>>> import numpy as np
>>> from numpy import linalg as LA
>>> np.set_printoptions(precision=4, suppress=True, linewidth=140, sign=" ")
>>> def rnd(a):
...     return np.round(a, 4) + 0
... 
>>> data = np.loadtxt("sample10.csv", delimiter=",")
>>> data
array([[ 0.5   ,  0.5   ,  0.    ],
       [ 0.5   ,  0.5   ,  0.    ],
       [ 0.    ,  0.3333,  0.6667]])
>>> [round(float(x), 4) for x in LA.svd(data, compute_uv=False)[:3]]
[1.0496, 0.6737, 0.0]
>>> LA.matrix_rank(data, rtol=0.1)
np.int64(2)
>>> LA.cond(data) > 100
np.True_
>>> np.argsort(-LA.norm(data, axis=0).round(6), kind="stable")[:3]
array([ 1,  0,  2])
>>> rnd(np.sort(np.abs(LA.eigvals(data)))[::-1])
array([ 1.    ,  0.6667,  0.    ])
>>> data @ np.ones(3)
array([ 1.,  1.,  1.])
>>> data.sum(axis=1)
array([ 1.,  1.,  1.])
>>> p = np.eye(3)[1]
>>> for _ in range(6):
...     p = p @ data
...     print(p.round(4))
... 
[ 0.5  0.5  0. ]
[ 0.5  0.5  0. ]
[ 0.5  0.5  0. ]
[ 0.5  0.5  0. ]
[ 0.5  0.5  0. ]
[ 0.5  0.5  0. ]
>>> t3 = np.stack([data, 4 * data, data[::-1]])
>>> LA.matrix_rank(t3)
array([ 2,  2,  2])
>>> rnd(np.einsum("bij,cij->bc", t3, t3))
array([[  1.5556,   6.2223,   0.8333],
       [  6.2223,  24.8892,   3.3332],
       [  0.8333,   3.3332,   1.5556]])
>>> LA.matrix_rank(t3.reshape(3, -1))
np.int64(2)
>>> rnd(np.trace(LA.pinv(data) @ data))
np.float64(2.0)
>>> np.abs(np.diag(LA.qr(data)[1])) > 1e-9
array([ True,  True, False])
>>> rng = np.random.default_rng(7577)
>>> lab = rng.integers(0, 3, 2)
>>> W0 = (lab[:, None] == lab) * 4 + np.eye(2)
>>> W0
array([[ 5.,  0.],
       [ 0.,  5.]])
>>> O, r_ = LA.qr(W0)
>>> O @ r_
array([[ 5.,  0.],
       [ 0.,  5.]])
>>> np.abs(np.diag(r_))
array([ 5.,  5.])
>>> O
array([[ 1.,  0.],
       [-0.,  1.]])
>>> abs(r_[0, 0]), rnd(LA.norm(W0[:, 0]))
(np.float64(5.0), np.float64(5.0))
>>> rnd(LA.matrix_power(W0, 3))
array([[ 125.,    0.],
       [   0.,  125.]])
>>> np.trace(W0)
np.float64(10.0)
>>> W0 @ W0
array([[ 25.,   0.],
       [  0.,  25.]])
>>> LA.determinant(W0)
Traceback (most recent call last):
  File "<python-input-33>", line 1, in <module>
    LA.determinant(W0)
    ^^^^^^^^^^^^^^
AttributeError: module 'numpy.linalg' has no attribute 'determinant'
>>> np.allclose(W0, W0.T)
True
>>> rnd(LA.norm(W0, 2))
np.float64(5.0)
>>> rnd(LA.norm(W0, 1)), rnd(LA.norm(W0, np.inf))
(np.float64(5.0), np.float64(5.0))
>>> W0[1] @ W0[0]
np.float64(0.0)
>>> LA.norm(W0, axis=1).argmax()
np.int64(0)
>>> rnd(LA.matrix_power(W0 - np.diag(np.diag(W0)), 2))
array([[ 0.,  0.],
       [ 0.,  0.]])
>>> LA.matrix_rank(W0 - W0[0, 0] * np.eye(2))
np.int64(0)
>>> np.prod(np.diag(W0)), rnd(LA.det(W0))
(np.float64(25.0), np.float64(25.0))
>>> [int(LA.matrix_rank(LA.matrix_power(W0, p))) for p in range(1, 3)]
[2, 2]
>>> rnd(LA.det(W0.T))
np.float64(25.0)
>>> rnd(LA.det(2 * W0)), rnd(LA.det(W0))
(np.float64(100.0), np.float64(25.0))
>>> rnd(LA.eigvals(W0).sum().real)
np.float64(10.0)
>>> np.einsum("ij,ji->", W0, W0)
np.float64(50.0)
>>> u = np.array([2, 0, 0])
>>> F = 3 * np.eye(3) + np.outer(u, u)
>>> F
array([[ 7.,  0.,  0.],
       [ 0.,  3.,  0.],
       [ 0.,  0.,  3.]])
>>> hat = np.triu(np.array([[0, -2, -3], [-1, -4, -5], [4, 2, 5]]), 1) + np.eye(3)
>>> A2 = hat @ F @ LA.inv(hat)
>>> np.poly(A2)
array([  1., -13.,  51., -63.])
>>> hat @ F - F @ hat
array([[  0.,   8.,  12.],
       [  0.,   0.,   0.],
       [  0.,   0.,   0.]])
>>> LA.matrix_rank(A2)
np.int64(3)
>>> L = LA.cholesky(F)
>>> LA.eigvalsh(F).min() > 0
np.True_
>>> rnd(L)
array([[ 2.6458,  0.    ,  0.    ],
       [ 0.    ,  1.7321,  0.    ],
       [ 0.    ,  0.    ,  1.7321]])
>>> LA.matrix_rank(F - F[0, 0] * np.eye(3))
np.int64(2)
>>> np.prod(np.diag(F)), rnd(LA.det(F))
(np.float64(63.0), np.float64(63.0))
>>> rnd(LA.matrix_power(F - np.diag(np.diag(F)), 3))
array([[ 0.,  0.,  0.],
       [ 0.,  0.,  0.],
       [ 0.,  0.,  0.]])
>>> [int(LA.matrix_rank(LA.matrix_power(F, p))) for p in range(1, 4)]
[3, 3, 3]
>>> x = np.array([-2, -2, 1])
>>> y = F @ x
>>> c, lr = np.zeros(3), 1 / LA.norm(F, 2) ** 2
>>> for i in range(50):
...     c -= lr * F.T @ (F @ c - y)
...     if i % 10 == 0: print(i, round(LA.norm(F @ c - y), 4))
... 
0 5.4761
10 0.7196
20 0.0946
30 0.0124
40 0.0016
>>> rnd(LA.cond(F))
np.float64(2.3333)
>>> lab = rng.integers(0, 3, 3)
>>> m1 = (lab[:, None] == lab) * 4 + np.eye(3)
>>> m1
array([[ 5.,  0.,  0.],
       [ 0.,  5.,  4.],
       [ 0.,  4.,  5.]])
>>> x = np.array([2, 2, 2])
>>> y = m1 @ x
>>> y
array([ 10.,  18.,  18.])
>>> rnd(LA.solve(m1, m1[:, 1]))
array([ 0.,  1.,  0.])
>>> rnd(LA.solve(m1, y + m1[:, 0]))
array([ 3.,  2.,  2.])
>>> x = np.array([-1, -2, -3])
>>> a = np.maximum(m1 @ x, 0)
>>> np.flatnonzero(a > 1e-9)
array([], dtype=int64)
>>> np.maximum(m1 @ (3 * x), 0)
array([ 0.,  0.,  0.])
>>> A2 = m1[0, 0] * m1[1:] - np.outer(m1[1:, 0], m1[0])
>>> A2
array([[  0.,  25.,  20.],
       [  0.,  20.,  25.]])
>>> LA.matrix_rank(A2), LA.matrix_rank(m1)
(np.int64(2), np.int64(3))
>>> m1[:, 0] / m1[0, 0]
array([ 1.,  0.,  0.])
>>> mat = np.load("case12.npy")
>>> mat
array([[ 0,  2,  1],
       [ 0,  2,  1],
       [ 0,  1,  3],
       [ 1,  1,  0],
       [ 0,  3,  4],
       [ 1,  1,  0],
       [ 1,  3,  1],
       [ 0,  1,  3],
       [ 0,  1,  3],
       [ 0,  1,  3],
       [ 0,  0,  0],
       [ 0,  0,  0],
       [ 0,  0,  0],
       [ 0,  0,  0],
       [ 1,  1,  0]])
>>> x = np.array([1, 1, 1])
>>> np.sign((mat @ x).round(6))
array([ 1,  1,  1,  1,  1,  1,  1,  1,  1,  1,  0,  0,  0,  0,  1])
>>> (mat * x).sum(axis=1)
array([ 3,  3,  4,  2,  7,  2,  5,  4,  4,  4,  0,  0,  0,  0,  2])
>>> mat * x
array([[ 0,  2,  1],
       [ 0,  2,  1],
       [ 0,  1,  3],
       [ 1,  1,  0],
       [ 0,  3,  4],
       [ 1,  1,  0],
       [ 1,  3,  1],
       [ 0,  1,  3],
       [ 0,  1,  3],
       [ 0,  1,  3],
       [ 0,  0,  0],
       [ 0,  0,  0],
       [ 0,  0,  0],
       [ 0,  0,  0],
       [ 1,  1,  0]])
>>> LA.norm(mat @ x) <= LA.norm(mat, 2) * LA.norm(x) + 1e-9
np.True_
>>> lab = mat[:, 2] > np.median(mat[:, 2])
>>> u = mat[lab].mean(axis=0) - mat[~lab].mean(axis=0)
>>> ((mat - mat.mean(axis=0)) @ u > 0).astype(int)
array([ 0,  0,  1,  0,  1,  0,  0,  1,  1,  1,  0,  0,  0,  0,  0])
>>> Xs = mat - mat.mean(axis=0)
>>> vecs = LA.svd(Xs)[2][:2]
>>> A2 = Xs - Xs @ vecs.T @ vecs
>>> LA.norm(A2, axis=1).round(6).argmax()
np.int64(0)
>>> rnd(np.cov(Xs @ vecs.T, rowvar=False))
array([[ 2.5305,  0.    ],
       [ 0.    ,  0.7603]])
>>> rnd((Xs @ vecs.T).std(axis=0))
array([ 1.5368,  0.8424])
>>> rnd(LA.norm(A2) / LA.norm(Xs))
np.float64(0.1792)
>>> rnd(np.diag(vecs.T @ vecs))
array([ 0.1286,  0.9199,  0.9515])
>>> O = W0.astype(float).copy()
>>> for j in range(2):
...     O[:, j] -= O[:, :j] @ (O[:, :j].T @ O[:, j])
...     O[:, j] /= LA.norm(O[:, j])
... 
>>> O
array([[ 1.,  0.],
       [ 0.,  1.]])
>>> dist = LA.norm(mat[:, None] - mat[None], axis=-1)
>>> rnd(LA.norm(mat - mat.mean(axis=0), axis=1))
array([ 0.9452,  0.9452,  1.7588,  1.4697,  3.3206,  1.4697,  2.0232,  1.7588,  1.7588,  1.7588,  1.7205,  1.7205,  1.7205,  1.7205,
        1.4697])
>>> dist[0].round(6).argsort(kind="stable")[:4]
array([ 0,  1,  6,  3])
>>> np.flatnonzero(dist[0] < dist.mean() / 2)
array([ 0,  1])
>>> dist.shape
(15, 15)
>>> (dist + 1e9 * np.eye(15)).round(6).argmin(axis=1)
array([  1,   0,   7,   5,   2,   3,   0,   2,   2,   2,  11,  10,  10,  10,   3])
>>> np.unravel_index(dist.round(6).argmax(), dist.shape)
(np.int64(4), np.int64(10))
>>> X = np.loadtxt("dump.csv", delimiter=",")
>>> X
array([[ 1.   ,  0.7  ,  0.49 ,  0.343],
       [ 0.7  ,  1.   ,  0.7  ,  0.49 ],
       [ 0.49 ,  0.7  ,  1.   ,  0.7  ],
       [ 0.343,  0.49 ,  0.7  ,  1.   ]])
>>> x = np.array([-2, -1, -1, -1])
>>> y = X @ x
>>> rnd(y)
array([-3.533, -3.59 , -3.38 , -2.876])
>>> rnd(LA.solve(X, X[:, 1]))
array([ 0.,  1.,  0.,  0.])
>>> rnd(LA.solve(X, y + X[:, 0]))
array([-1., -1., -1., -1.])
>>> t = np.radians(120)
>>> r_ = np.eye(4)
>>> r_[1, 1] = r_[0, 0] = np.cos(t)
>>> r_[1, 0], r_[0, 1] = -np.sin(t), np.sin(t)
>>> rnd(r_)
array([[-0.5  ,  0.866,  0.   ,  0.   ],
       [-0.866, -0.5  ,  0.   ,  0.   ],
       [ 0.   ,  0.   ,  1.   ,  0.   ],
       [ 0.   ,  0.   ,  0.   ,  1.   ]])
>>> A2 = X @ r_.T
>>> rnd(LA.det(r_)), rnd(np.trace(r_))
(np.float64(1.0), np.float64(1.0))
>>> M = np.load("arr.npy")
>>> M
array([[ -2,  -2],
       [ -2, -18]])
>>> A2 = M / np.sqrt((M ** 2).mean(axis=1, keepdims=True))
>>> LA.matrix_rank(A2) == LA.matrix_rank(M)
np.True_
>>> cov = M.T @ M
>>> np.allclose(cov, cov.T)
True
>>> rnd(LA.svd(M, compute_uv=False) ** 2)
array([ 332.9242,    3.0758])
>>> (M @ M.T).shape
(2, 2)
>>> np.trace(cov), (M ** 2).sum()
(np.int64(336), np.int64(336))
>>> np.diag(cov)
array([   8,  328])
>>> A2 = M + rng.integers(-2, 3, (2, 1)) @ rng.integers(-2, 3, (1, 2))
>>> A2
array([[ -2,  -4],
       [ -2, -19]])
>>> rnd(LA.svd(A2 - M, compute_uv=False))
array([ 2.2361,  0.    ])
>>> np.abs(A2 - M).sum(axis=1)
array([ 2,  1])
>>> LA.matrix_rank(A2 - M, tol=1e-8)
np.int64(1)
>>> A2 = np.array([[-1, -9, 9, 4], [9, 0, -8, 0], [7, -3, -3, 2], [5, -2, -8, -8]])
>>> A2[-1] = A2[0]
>>> arr = A2 + 0.3 * np.eye(4)
>>> arr
array([[-0.7, -9. ,  9. ,  4. ],
       [ 9. ,  0.3, -8. ,  0. ],
       [ 7. , -3. , -2.7,  2. ],
       [-1. , -9. ,  9. ,  4.3]])
>>> [round(float(x), 4) for x in LA.svd(arr, compute_uv=False)[:3]]
[20.3269, 12.6868, 0.4132]
>>> LA.cond(arr) > 100
np.False_
>>> LA.matrix_rank(arr, rtol=0.1)
np.int64(2)
>>> round(np.log10(LA.cond(arr)))
2
>>> O = arr.astype(float).copy()
>>> for j in range(4):
...     O[:, j] -= O[:, :j] @ (O[:, :j].T @ O[:, j])
...     O[:, j] /= LA.norm(O[:, j])
... 
>>> rnd(O.T @ arr)
array([[ 11.4669,  -0.2616,  -9.2614,   0.6017],
       [  0.    ,  13.0775, -12.1371,  -6.1589],
       [  0.    ,   0.    ,   0.455 ,   0.2689],
       [  0.    ,   0.    ,   0.    ,   0.3523]])
